In [1]: import numpy as np

In [2]: np.set_printoptions(precision=3, suppress=True, linewidth=160)

In [3]: rnd = lambda a: np.round(a, 3) + 0

In [4]: W2 = 20 * np.array([[-0.3, 0.0, 1.0, 1.6, 0.7, 0.8, -2.4, 1.0],
   ...:     [-1.1, -0.1, 1.1, -0.4, 1.0, 1.0, 2.1, 0.2]])

In [5]: rng = np.random.default_rng(377440)

In [6]: z = rng.integers(0, 2, 29)

In [7]: F = W2[z] + rng.normal(size=(29, 8))

In [8]: print(rnd(F))
[[ -7.334  -0.071  18.824  32.242  14.576  16.566 -47.576  19.815]
 [ -6.012  -0.697  20.118  31.656  13.455  15.833 -48.372  18.898]
 [-22.764  -1.093  22.489  -6.759  22.334  20.108  42.31    4.381]
 [-23.237  -1.84   21.472  -8.476  21.144  19.319  41.011   2.892]
 [ -6.757  -0.581  21.423  32.117  13.106  14.831 -48.586  20.329]
 [-23.187  -0.736  22.882  -7.671  17.247  19.816  42.182   4.147]
 [ -6.471  -0.605  20.447  32.957  14.495  16.598 -46.2    21.152]
 [-21.803  -3.114  22.41   -8.219  19.715  17.34   42.75    3.735]
 [-21.779  -3.241  22.051  -7.469  19.548  18.433  42.387   3.551]
 [-21.742  -3.236  23.042  -7.288  18.19   21.813  40.666   2.431]
 [-20.65   -1.902  21.597  -8.784  19.798  16.638  40.966   4.41 ]
 [ -7.135  -0.672  19.552  32.33   13.361  16.557 -48.544  22.358]
 [-23.175  -0.68   20.333  -7.072  21.53   21.817  44.237   5.748]
 [-20.74   -1.667  23.673  -8.895  18.674  20.036  42.956   3.761]
 [-21.987  -2.352  22.477  -4.945  19.664  20.641  43.872   3.873]
 [ -6.72    0.399  20.455  33.073  16.128  15.519 -48.28   21.681]
 [-20.964  -2.83   21.907  -9.443  18.981  20.115  42.264   4.301]
 [ -6.458  -1.049  20.041  33.875  15.169  14.83  -46.986  20.366]
 [ -4.244   2.461  22.087  32.902  12.97   15.058 -48.138  18.82 ]
 [-23.078  -2.22   21.141  -7.571  19.094  20.14   42.469   2.501]
 [-22.092  -1.756  21.299  -8.104  19.575  18.936  41.155   1.199]
 [ -6.5     1.465  20.1    29.531  13.997  15.868 -48.486  19.693]
 [-23.767  -0.555  21.792  -6.175  19.784  21.779  42.241   4.705]
 [-22.14   -3.096  21.52   -7.799  20.398  21.043  41.557   4.663]
 [ -6.193  -0.051  20.368  33.294  15.12   17.317 -48.523  20.057]
 [-23.663  -1.875  21.694  -9.107  21.783  19.349  42.059   2.068]
 [ -7.693  -1.418  19.773  32.869  14.214  14.53  -46.681  21.492]
 [-22.636  -2.567  20.216  -7.708  19.823  20.396  41.97    4.196]
 [ -5.652   0.109  19.062  30.135  14.126  16.115 -47.504  20.135]]

In [9]: f = np.array([6, -9])

In [10]: print(rnd(np.convolve(F[15], f)))
[ -40.323   62.879  119.136   14.347 -200.891  -52.042 -429.347  564.606 -195.13 ]

In [11]: Ac = (F - F.mean(axis=0)) / F.std(axis=0)

In [12]: print(np.argwhere(np.abs(Ac) > 2))
[[13  2]
 [18  1]]

In [13]: coef = np.linalg.lstsq(np.delete(Ac, 5, axis=1), Ac[:, 5])[0]

In [14]: print(np.abs(coef).argmax())
5

In [15]: print(rnd(coef))
[-0.96   0.16  -0.123  1.946 -0.236  2.452  0.191]

In [16]: print(rnd(1 - np.var(Ac[:, 5] - np.delete(Ac, 5, axis=1) @ coef)))
0.786

In [17]: K = np.array([[2, 2, 1, 2, 2, 0, 1, 2, 0],
    ...:     [2, 0, 0, 0, 2, 0, 1, 0, 1],
    ...:     [2, 0, 0, 0, 2, 0, 1, 0, 1]])

In [18]: # row 2 repeats row 1

In [19]: W = np.array([[1, 2, 1, 0, 2],
    ...:     [1, 2, 2, 1, 0],
    ...:     [2, 0, 1, 1, 1],
    ...:     [0, 2, 0, 0, 0],
    ...:     [1, 1, 2, 0, 0],
    ...:     [2, 1, 0, 0, 2],
    ...:     [0, 2, 2, 0, 1],
    ...:     [1, 0, 2, 0, 1],
    ...:     [1, 2, 0, 2, 2]])

In [20]: coef = np.array([9, 0, 0, 0, 8])

In [21]: act = np.maximum(K @ W + coef, 0)

In [22]: print((act > 0).astype(int))
[[1 1 1 1 1]
 [1 1 1 1 1]
 [1 1 1 1 1]]

In [23]: W2 = np.array([[-1, 2, 2], [2, 0, -3], [-3, 0, -1], [0, -3, 1], [-2, 3, 0]])

In [24]: print(W @ W2)
[[-4  8 -5]
 [-3 -1 -5]
 [-7  4  4]
 [ 4  0 -6]
 [-5  2 -3]
 [-4 10  1]
 [-4  3 -8]
 [-9  5  0]
 [-1  2 -2]]

In [25]: print(act @ W2)
[[-70  77 -24]
 [-48  67  -8]
 [-48  67  -8]]

In [26]: J = np.eye(6, dtype=int)[rng.permutation(6)] * np.array([2, 2, -1, -1, -1, 0])

In [27]: print(J)
[[ 0  2  0  0  0  0]
 [ 2  0  0  0  0  0]
 [ 0  0  0 -1  0  0]
 [ 0  0  0  0  0  0]
 [ 0  0  0  0 -1  0]
 [ 0  0 -1  0  0  0]]

In [28]: print(J.T @ J)
[[4 0 0 0 0 0]
 [0 4 0 0 0 0]
 [0 0 1 0 0 0]
 [0 0 0 1 0 0]
 [0 0 0 0 1 0]
 [0 0 0 0 0 0]]

In [29]: print(rnd(np.linalg.pinv(J)))
[[ 0.   0.5  0.   0.   0.   0. ]
 [ 0.5  0.   0.   0.   0.   0. ]
 [ 0.   0.   0.   0.   0.  -1. ]
 [ 0.   0.  -1.   0.   0.   0. ]
 [ 0.   0.   0.   0.  -1.   0. ]
 [ 0.   0.   0.   0.   0.   0. ]]

In [30]: U, sig, Vt = np.linalg.svd(J)

In [31]: evecs = Vt[:(sig > 1e-8).sum()]

In [32]: x = J[5] + -3 * J[1] + rng.integers(2) * np.eye(6)[1]

In [33]: print(x)
[-6.  1. -1.  0.  0.  0.]

In [34]: print(np.diag(evecs.T @ evecs))
[1. 1. 1. 1. 1. 0.]

In [35]: print(np.allclose(evecs.T @ evecs @ x, x))
True

In [36]: print(evecs.T @ evecs)
[[1. 0. 0. 0. 0. 0.]
 [0. 1. 0. 0. 0. 0.]
 [0. 0. 1. 0. 0. 0.]
 [0. 0. 0. 1. 0. 0.]
 [0. 0. 0. 0. 1. 0.]
 [0. 0. 0. 0. 0. 0.]]

In [37]: print(np.linalg.matrix_rank(np.vstack([J, x])))
5

In [38]: print(rnd(np.linalg.norm(x - evecs.T @ evecs @ x)))
0.0

In [39]: z = rng.permutation(6)

In [40]: print(z)
[4 1 3 0 2 5]

In [41]: M2 = J[z][:, z]

In [42]: print(np.trace(M2))
-1

In [43]: print(np.linalg.cond(J) > 100)
True

In [44]: print([round(float(x), 3) for x in np.linalg.svd(J, compute_uv=False)[:3]])
[2.0, 2.0, 1.0]

In [45]: print(np.linalg.matrix_rank(J, rtol=0.1))
5

In [46]: M2 = np.array([[0], [2], [0], [2], [2], [0]])

In [47]: W2 = np.array([[-1, -2, 2, -1, 1, 1, -1, -1, 0, 2]])

In [48]: A = M2 @ W2 + 0.3 * rng.normal(size=(6, 10))

In [49]: print(rnd(A))
[[-0.096 -0.564 -0.021 -0.128 -0.06  -0.059  0.431 -0.015  0.14  -0.088]
 [-2.008 -4.198  3.62  -1.746  2.167  2.037 -2.083 -1.725  0.242  3.864]
 [ 0.5   -0.008 -0.032 -0.402  0.265  0.569  0.07  -0.246 -0.278  0.06 ]
 [-2.703 -3.906  3.805 -1.586  1.658  2.496 -2.034 -1.785 -0.111  4.398]
 [-1.839 -3.685  4.159 -1.943  2.264  1.934 -2.314 -2.137  0.115  4.214]
 [ 0.06   0.163  0.131  0.007  0.113 -0.289  0.029 -0.288  0.216  0.779]]

In [50]: print(np.linalg.matrix_rank(A, rtol=0.1))
1

In [51]: print([round(float(x), 3) for x in np.linalg.svd(A, compute_uv=False)[:3]])
[14.749, 1.159, 1.025]

In [52]: print(np.argsort(-np.linalg.norm(A, axis=0).round(6), kind="stable")[:3])
[9 1 2]

In [53]: U, sig, Vt = np.linalg.svd(J)

In [54]: print(sig)
[2. 2. 1. 1. 1. 0.]

In [55]: M2 = U[:, :5] @ np.diag(sig[:5]) @ Vt[:5]

In [56]: print(M2)
[[ 0.  2.  0.  0.  0.  0.]
 [ 2.  0.  0.  0.  0.  0.]
 [ 0.  0.  0. -1.  0.  0.]
 [ 0.  0.  0.  0.  0.  0.]
 [ 0.  0.  0.  0. -1.  0.]
 [ 0.  0. -1.  0.  0.  0.]]

In [57]: print(rnd(np.linalg.norm(J - M2) / np.linalg.norm(J)))
0.0

In [58]: print(np.linalg.matrix_rank(J, rtol=0.05))
5

In [59]: print(np.abs(J - M2).max())
0.0

In [60]: X = np.loadtxt("m.csv", delimiter=",")

In [61]: print(X)
[[  3.   1.   1.   0.   0.   0.   5.   0.   9.]
 [  8.   2.   8.   5.   7.   1.  13.   5.  15.]
 [ 16.   5.  16.  14.  13.   6.  15.  14.  16.]
 [ 17.   7.  21.  16.  15.  14.  23.  14.  16.]
 [ 23.  10.  29.  19.  23.  21.  28.  17.  21.]
 [ 31.  15.  35.  27.  25.  25.  37.  23.  25.]
 [ 38.  17.  42.  27.  28.  27.  38.  25.  32.]
 [ 46.  17.  49.  31.  30.  30.  39.  33.  38.]
 [ 53.  22.  57.  38.  39.  32.  42.  34.  45.]
 [ 62.  23.  60.  39.  47.  41.  46.  34.  49.]
 [ 67.  30.  68.  47.  52.  42.  52.  38.  51.]
 [ 72.  32.  69.  50.  55.  50.  60.  47.  58.]
 [ 77.  36.  77.  55.  57.  56.  66.  54.  60.]
 [ 79.  37.  82.  60.  59.  61.  71.  61.  68.]
 [ 83.  39.  84.  65.  66.  69.  78.  70.  75.]
 [ 87.  44.  86.  69.  67.  69.  82.  74.  76.]
 [ 91.  47.  95.  76.  72.  76.  87.  77.  80.]
 [ 92.  53. 103.  79.  76.  76.  89.  86.  80.]
 [ 95.  54. 110.  81.  82.  78.  93.  94.  81.]
 [103.  54. 111.  81.  84.  81.  93. 100.  83.]
 [109.  54. 113.  82.  87.  90.  95. 100.  90.]
 [110.  54. 119.  90.  90.  98. 101. 101.  95.]
 [111.  56. 120.  90.  96.  99. 105. 110. 100.]
 [114.  57. 121.  91.  96. 105. 105. 118. 103.]
 [117.  65. 122.  92. 102. 108. 107. 123. 104.]
 [126.  71. 126.  96. 103. 113. 116. 124. 104.]
 [129.  75. 127. 100. 103. 116. 116. 131. 108.]
 [138.  82. 133. 101. 111. 124. 121. 138. 115.]
 [142.  86. 138. 102. 114. 132. 124. 141. 123.]
 [150.  89. 146. 105. 114. 138. 127. 146. 125.]
 [150.  91. 147. 106. 114. 144. 127. 152. 129.]
 [151.  92. 155. 113. 114. 153. 130. 153. 130.]
 [158.  96. 158. 120. 123. 158. 133. 158. 137.]
 [159. 104. 162. 127. 128. 166. 141. 165. 146.]
 [164. 111. 171. 134. 130. 166. 142. 167. 148.]
 [168. 119. 176. 136. 135. 175. 150. 167. 154.]
 [177. 119. 178. 142. 135. 183. 153. 169. 154.]
 [185. 121. 187. 151. 141. 191. 157. 171. 160.]]

In [62]: z = X[:, 2] > np.median(X[:, 2])

In [63]: f = X[z].mean(axis=0) - X[~z].mean(axis=0)

In [64]: print(((X - X.mean(axis=0)) @ f > 0).astype(int))
[0 0 0 0 0 0 0 0 0 0 0 0 0 0 0 0 0 0 1 1 1 1 1 1 1 1 1 1 1 1 1 1 1 1 1 1 1 1]

In [65]: print(rnd((((X - X.mean(axis=0)) @ f > 0) == z).mean()))
0.974

In [66]: print(rnd(f))
[85.316 58.158 85.158 66.368 68.789 92.947 72.579 96.526 74.368]

In [67]: print(np.linalg.matrix_rank(X, rtol=0.1))
1

In [68]: print(rnd(np.abs(np.linalg.svd(X)[2][-1])))
[0.458 0.159 0.383 0.602 0.401 0.171 0.174 0.186 0.013]

In [69]: print([round(float(x), 3) for x in np.linalg.svd(X, compute_uv=False)[:3]])
[1784.199, 83.823, 42.155]

In [70]: print(np.linalg.cond(X) > 100)
True
